$ ipython --no-banner

In [1]: import numpy as np

In [2]: import numpy.linalg as la

In [3]: np.set_printoptions(suppress=True, linewidth=200)

In [4]: A = np.array([[0, -1, -1, -2], [-5, -4, -5, 2], [4, 5, -4, -3], [-2, -4, 2, -1]])

In [5]: A[-1] = A[0] + 3 * A[1]

In [6]: A
Out[6]: 
array([[  0,  -1,  -1,  -2],
       [ -5,  -4,  -5,   2],
       [  4,   5,  -4,  -3],
       [-15, -13, -16,   4]])

In [7]: rng = np.random.default_rng(54)

In [8]: labels = rng.permutation(4)

In [9]: labels
Out[9]: array([0, 2, 3, 1])

In [10]: M2 = A[labels][:, labels]

In [11]: np.allclose(M2, A)
Out[11]: False

In [12]: print(np.diag(M2))
[ 0 -4  4 -4]

In [13]: Uu, sig, Vt = la.svd(A)

In [14]: evecs = Vt[:(sig > 1e-8).sum()]

In [15]: x0 = A[2] + 5 * A[1] + rng.integers(2) * np.eye(4)[1]

In [16]: x0
Out[16]: array([-21., -14., -29.,   7.])

In [17]: np.allclose(evecs.T @ evecs @ x0, x0)
Out[17]: False

In [18]: la.matrix_rank(np.vstack([A, x0]))
Out[18]: np.int64(4)

In [19]: rank = la.matrix_rank(A)

In [20]: rank
Out[20]: np.int64(3)

In [21]: N = la.svd(A)[2][rank:].T

In [22]: np.round(N[:, 0] / N[np.abs(N[:, 0]).round(6).argmax(), 0], 2)
Out[22]: array([ 1.  , -0.71, -0.24,  0.48])

In [23]: [int(la.matrix_rank(np.delete(A, i, axis=0))) for i in range(4)]
Out[23]: [3, 3, 2, 3]

In [24]: print(np.allclose(A @ N, 0))
True

In [25]: [int(la.matrix_rank(A[:i])) for i in range(1, len(A) + 1)]
Out[25]: [1, 2, 3, 3]

In [26]: np.round(A @ N, 2) + 0
Out[26]: 
array([[0.],
       [0.],
       [0.],
       [0.]])

In [27]: feats = np.loadtxt("sample13.csv", delimiter=",")

In [28]: print(feats)
[[5. 3. 4.]
 [3. 5. 3.]
 [4. 3. 5.]]

In [29]: M2 = np.inv(feats)
AttributeError: module 'numpy' has no attribute 'inv'


In [30]: M2 = la.inv(feats)

In [31]: np.round(feats @ M2, 2) + 0
Out[31]: 
array([[1., 0., 0.],
       [0., 1., 0.],
       [0., 0., 1.]])

In [32]: round(float(la.slogdet(feats)[0]), 2)
Out[32]: 1.0

In [33]: np.allclose(M2, feats.T)
Out[33]: False

In [34]: (np.abs(M2) > 1e-9).astype(int)
Out[34]: 
array([[1, 1, 1],
       [1, 1, 1],
       [1, 1, 1]])

In [35]: labels = rng.permutation(3)

In [36]: labels
Out[36]: array([1, 2, 0])

In [37]: M2 = feats[labels][:, labels]

In [38]: np.trace(M2)
Out[38]: np.float64(15.0)

In [39]: M2
Out[39]: 
array([[5., 3., 3.],
       [3., 5., 4.],
       [3., 4., 5.]])

In [40]: np.allclose(M2, feats)
Out[40]: False

In [41]: vals, evecs = la.eigvalsh(feats)
ValueError: too many values to unpack (expected 2)


In [42]: vals, evecs = la.eigh(feats)

In [43]: np.round(evecs.T @ feats @ evecs, 2) + 0
Out[43]: 
array([[ 1.  ,  0.  ,  0.  ],
       [ 0.  ,  2.31,  0.  ],
       [ 0.  ,  0.  , 11.69]])

In [44]: np.round(la.eigvalsh(feats @ feats), 2)
Out[44]: array([  1.  ,   5.33, 136.67])

In [45]: np.allclose(feats, feats.T)
Out[45]: True

In [46]: np.trace(feats)
Out[46]: np.float64(15.0)

In [47]: feats @ feats
Out[47]: 
array([[50., 42., 49.],
       [42., 43., 42.],
       [49., 42., 50.]])

In [48]: print((feats - feats.T) / 2)
[[0. 0. 0.]
 [0. 0. 0.]
 [0. 0. 0.]]

In [49]: th = np.radians(120)

In [50]: R = np.eye(3)

In [51]: R[2, 2] = R[0, 0] = np.cos(th)

In [52]: R[2, 0], R[0, 2] = -np.sin(th), np.sin(th)

In [53]: print(R.round(2))
[[-0.5   0.    0.87]
 [ 0.    1.    0.  ]
 [-0.87  0.   -0.5 ]]

In [54]: M2 = feats @ R.T

In [55]: M2.round(2)
Out[55]: 
array([[ 0.96,  3.  , -6.33],
       [ 1.1 ,  5.  , -4.1 ],
       [ 2.33,  3.  , -5.96]])

In [56]: np.round(la.det(R), 2), round(np.trace(R), 2)
Out[56]: (np.float64(1.0), np.float64(0.0))

In [57]: np.round(np.abs(M2 - feats).max(axis=0), 2)
Out[57]: array([ 4.04,  0.  , 10.96])
